In [1]: import numpy as np

In [2]: from numpy import linalg as LA

In [3]: np.set_printoptions(precision=4, suppress=True, linewidth=140, legacy="1.25")

In [4]: rng = np.random.default_rng(7208)

In [5]: m1 = rng.normal(size=(27, 3)) + 20 * np.array([4, -2, 0])

In [6]: m1
Out[6]: 
array([[ 80.7518, -39.7057,  -0.5618],
       [ 81.8389, -40.2903,  -0.9261],
       [ 79.6011, -38.3193,   2.4071],
       [ 78.0026, -40.4678,  -0.6137],
       [ 80.3348, -40.003 ,   0.2557],
       [ 81.0193, -41.4019,  -0.6179],
       [ 78.0962, -41.3389,  -1.3333],
       [ 79.5788, -40.2287,  -0.2966],
       [ 82.1938, -40.3236,  -1.4551],
       [ 79.1169, -41.3264,  -1.2361],
       [ 80.673 , -37.8592,   0.3642],
       [ 78.9587, -41.5953,  -1.2195],
       [ 79.6294, -40.3943,  -0.047 ],
       [ 79.6527, -40.5912,   0.2167],
       [ 79.9442, -40.2091,   0.3469],
       [ 79.4896, -38.017 ,   1.5286],
       [ 81.3778, -40.1068,   0.09  ],
       [ 80.567 , -40.6002,   0.2329],
       [ 79.0827, -38.9114,  -1.9809],
       [ 80.609 , -40.2213,   0.6981],
       [ 80.4157, -38.8451,  -0.8007],
       [ 78.0929, -41.5007,  -1.9099],
       [ 80.311 , -40.7688,  -0.9091],
       [ 80.0083, -41.7288,  -0.6298],
       [ 78.8053, -40.3838,   0.4017],
       [ 80.3071, -39.4266,   0.5816],
       [ 78.7505, -41.3876,   0.4529]])

In [7]: x = np.array([1, 2, 0])

In [8]: a = np.maximum(m1 @ x, 0)

In [9]: a
Out[9]: 
array([1.3405, 1.2584, 2.9625, 0.    , 0.3289, 0.    , 0.    , 0.    , 1.5465, 0.    , 4.9547, 0.    , 0.    , 0.    , 0.    , 3.4556,
       1.1641, 0.    , 1.2599, 0.1663, 2.7256, 0.    , 0.    , 0.    , 0.    , 1.4539, 0.    ])

In [10]: np.maximum(m1 @ (3 * x), 0)
Out[10]: 
array([ 4.0214,  3.7753,  8.8876,  0.    ,  0.9867,  0.    ,  0.    ,  0.    ,  4.6396,  0.    , 14.864 ,  0.    ,  0.    ,  0.    ,
        0.    , 10.3669,  3.4924,  0.    ,  3.7798,  0.4989,  8.1768,  0.    ,  0.    ,  0.    ,  0.    ,  4.3618,  0.    ])

In [11]: m1 * (a > 1e-9)[:, None]
Out[11]: 
array([[ 80.7518, -39.7057,  -0.5618],
       [ 81.8389, -40.2903,  -0.9261],
       [ 79.6011, -38.3193,   2.4071],
       [  0.    ,  -0.    ,  -0.    ],
       [ 80.3348, -40.003 ,   0.2557],
       [  0.    ,  -0.    ,  -0.    ],
       [  0.    ,  -0.    ,  -0.    ],
       [  0.    ,  -0.    ,  -0.    ],
       [ 82.1938, -40.3236,  -1.4551],
       [  0.    ,  -0.    ,  -0.    ],
       [ 80.673 , -37.8592,   0.3642],
       [  0.    ,  -0.    ,  -0.    ],
       [  0.    ,  -0.    ,  -0.    ],
       [  0.    ,  -0.    ,   0.    ],
       [  0.    ,  -0.    ,   0.    ],
       [ 79.4896, -38.017 ,   1.5286],
       [ 81.3778, -40.1068,   0.09  ],
       [  0.    ,  -0.    ,   0.    ],
       [ 79.0827, -38.9114,  -1.9809],
       [ 80.609 , -40.2213,   0.6981],
       [ 80.4157, -38.8451,  -0.8007],
       [  0.    ,  -0.    ,  -0.    ],
       [  0.    ,  -0.    ,  -0.    ],
       [  0.    ,  -0.    ,  -0.    ],
       [  0.    ,  -0.    ,   0.    ],
       [ 80.3071, -39.4266,   0.5816],
       [  0.    ,  -0.    ,   0.    ]])

In [12]: Xc = (m1 - m1.mean(axis=0)) / m1.std(axis=0)

In [13]: Xc.std(axis=0)
Out[13]: array([1., 1., 1.])

In [14]: beta = LA.lstsq(np.delete(Xc, 2, axis=1), Xc[:, 2])[0]

In [15]: round(float(1 - np.var(Xc[:, 2] - np.delete(Xc, 2, axis=1) @ beta)), 4)
Out[15]: 0.2502

In [16]: np.abs(beta).argmax()
Out[16]: 1

In [17]: J = np.minimum.outer(np.arange(1, 4), np.arange(1, 4)) * -3

In [18]: J
Out[18]: 
array([[-3, -3, -3],
       [-3, -6, -6],
       [-3, -6, -9]])

In [19]: # symmetric, so the eigenvalues are real

In [20]: [round(float(LA.det(J[:i, :i])), 2) + 0 for i in range(1, 4)]
Out[20]: [-3.0, 9.0, -27.0]

In [21]: np.all(LA.eigvalsh(J) > 0)
Out[21]: False

In [22]: round(LA.eigvalsh(J).min(), 4)
Out[22]: -15.1468

In [23]: evals, evecs = LA.eig(J)

In [24]: evals
Out[24]: array([-15.1468,  -1.9293,  -0.9239])

In [25]: round(np.prod(evals), 4)
Out[25]: -27.0

In [26]: M2 = J / LA.norm(J, axis=1, keepdims=True)

In [27]: G = M2 @ M2.T

In [28]: G
Out[28]: 
array([[1.    , 0.9623, 0.9258],
       [0.9623, 1.    , 0.98  ],
       [0.9258, 0.98  , 1.    ]])

In [29]: (G - 2 * np.eye(3)).round(6).argmax(axis=1)
Out[29]: array([1, 2, 1])

In [30]: (np.abs(G) > 0.9).astype(int)
Out[30]: 
array([[1, 1, 1],
       [1, 1, 1],
       [1, 1, 1]])

In [31]: data = np.loadtxt("test4.csv", delimiter=",")

In [32]: data
Out[32]: 
array([[ 0.,  0.,  0., -8.],
       [-7.,  0.,  0., -6.],
       [ 0., -9.,  0.,  0.]])

In [33]: G = data.T @ data

In [34]: LA.eigvalsh(G)[::-1]
Out[34]: array([123.635,  81.   ,  25.365,   0.   ])

In [35]: np.allclose(G, G.T)
Out[35]: True

In [36]: labels = m1[:, 0] > np.median(m1[:, 0])

In [37]: f = m1[labels].mean(axis=0) - m1[~labels].mean(axis=0)

In [38]: round((((m1 - m1.mean(axis=0)) @ f > 0) == labels).mean(), 4)
Out[38]: 0.9259

In [39]: np.argsort(-np.abs(f).round(6), kind="stable")
Out[39]: array([0, 1, 2])

In [40]: labels.astype(int)
Out[40]: array([1, 1, 0, 0, 1, 1, 0, 0, 1, 0, 1, 0, 0, 0, 0, 0, 1, 1, 0, 1, 1, 0, 1, 1, 0, 1, 0])

In [41]: M2 = np.array([[4, -3, -3, -1], [5, -2, -5, 4], [-2, 1, -3, 5], [-1, -5, 0, -4]])

In [42]: W0 = M2 + M2.T

In [43]: W0
Out[43]: 
array([[ 8,  2, -5, -2],
       [ 2, -4, -4, -1],
       [-5, -4, -6,  5],
       [-2, -1,  5, -8]])

In [44]: # equal to its transpose

In [45]: J @ J
Out[45]: 
array([[ 27,  45,  54],
       [ 45,  81,  99],
       [ 54,  99, 126]])

In [46]: np.sort(np.abs(LA.eigvals(J)))
Out[46]: array([ 0.9239,  1.9293, 15.1468])

In [47]: np.allclose(J @ J.T, J.T @ J)
Out[47]: True

In [48]: np.round(LA.det(J), 4)
Out[48]: -27.0

In [49]: np.allclose(J, J.T)
Out[49]: True

In [50]: (J + J.T) / 2
Out[50]: 
array([[-3., -3., -3.],
       [-3., -6., -6.],
       [-3., -6., -9.]])

In [51]: (J - J.T) / 2
Out[51]: 
array([[0., 0., 0.],
       [0., 0., 0.],
       [0., 0., 0.]])

In [52]: assert J == J.T
---------------------------------------------------------------------------
ValueError                                Traceback (most recent call last)
Cell In[52], line 1
----> 1 assert J == J.T

ValueError: The truth value of an array with more than one element is ambiguous. Use a.any() or a.all()

In [53]: A = np.array([[3, 3, -3],
    ...:     [1, 4, 0],
    ...:     [3, 3, 2],
    ...:     [2, 3, 4],
    ...:     [5, 2, 5],
    ...:     [2, 2, 8],
    ...:     [5, 2, 10],
    ...:     [8, 0, 9],
    ...:     [7, 1, 6],
    ...:     [7, 1, 3],
    ...:     [9, -2, 1],
    ...:     [9, -2, 0]])

In [54]: def softmax(z):
    ...:     e = np.exp(z - z.max(axis=-1, keepdims=True))
    ...:     return e / e.sum(axis=-1, keepdims=True)
    ...: 

In [55]: softmax(A).sum(axis=1)
Out[55]: array([1., 1., 1., 1., 1., 1., 1., 1., 1., 1., 1., 1.])

In [56]: S = A @ A.T / np.sqrt(3)

In [57]: softmax(S)[1] @ A
Out[57]: array([2.2743, 3.3064, 1.1256])

In [58]: x = np.array([6, 3, 3])

In [59]: rhs = A @ x

In [60]: beta, lr = np.zeros(3), 1 / LA.norm(A, 2) ** 2

In [61]: for i in range(3):
    ...:     beta -= lr * A.T @ (A @ beta - rhs)
    ...:     if i % 1 == 0: print(i, round(LA.norm(A @ beta - rhs), 4))
    ...: 
0 19.714
1 17.5434
2 15.7434

In [62]: np.round(LA.cond(A), 4)
Out[62]: 3.5495

In [63]: beta
Out[63]: array([5.427 , 1.1629, 3.9501])

In [64]: Xc = (A - A.mean(axis=0)) / A.std(axis=0)

In [65]: Xc.std(axis=0)
Out[65]: array([1., 1., 1.])

In [66]: np.argwhere(np.abs(Xc) > 2)
Out[66]: array([], shape=(0, 2), dtype=int64)

In [67]: beta = LA.lstsq(np.delete(Xc, 1, axis=1), Xc[:, 1])[0]

In [68]: np.abs(beta).argmax()
Out[68]: 0

In [69]: x = np.array([3, -2, 3])

In [70]: a = np.maximum(A @ x, 0)

In [71]: A * (a > 1e-9)[:, None]
Out[71]: 
array([[ 0,  0,  0],
       [ 0,  0,  0],
       [ 3,  3,  2],
       [ 2,  3,  4],
       [ 5,  2,  5],
       [ 2,  2,  8],
       [ 5,  2, 10],
       [ 8,  0,  9],
       [ 7,  1,  6],
       [ 7,  1,  3],
       [ 9, -2,  1],
       [ 9, -2,  0]])

In [72]: a
Out[72]: array([ 0,  0,  9, 12, 26, 26, 41, 51, 37, 28, 34, 31])

In [73]: A.T @ a
Out[73]: array([1886,  184, 1613])

In [74]: M = np.load("case13.npy")

In [75]: M
Out[75]: 
array([[ 0.2922, -0.3725, -0.2608],
       [-0.3725,  0.8039, -0.1373],
       [-0.2608, -0.1373,  0.9039]])

In [76]: x = np.array([0, 0, 1])

In [77]: round(float((x - M @ x) @ (M @ x)), 4)
Out[77]: -0.0

In [78]: LA.eigvalsh(2 * M - np.eye(3))
Out[78]: array([-1.,  1.,  1.])

In [79]: M @ M @ x
Out[79]: array([-0.2608, -0.1373,  0.9039])

In [80]: M @ x
Out[80]: array([-0.2608, -0.1373,  0.9039])

In [81]: np.eye(3) - M
Out[81]: 
array([[0.7078, 0.3725, 0.2608],
       [0.3725, 0.1961, 0.1373],
       [0.2608, 0.1373, 0.0961]])
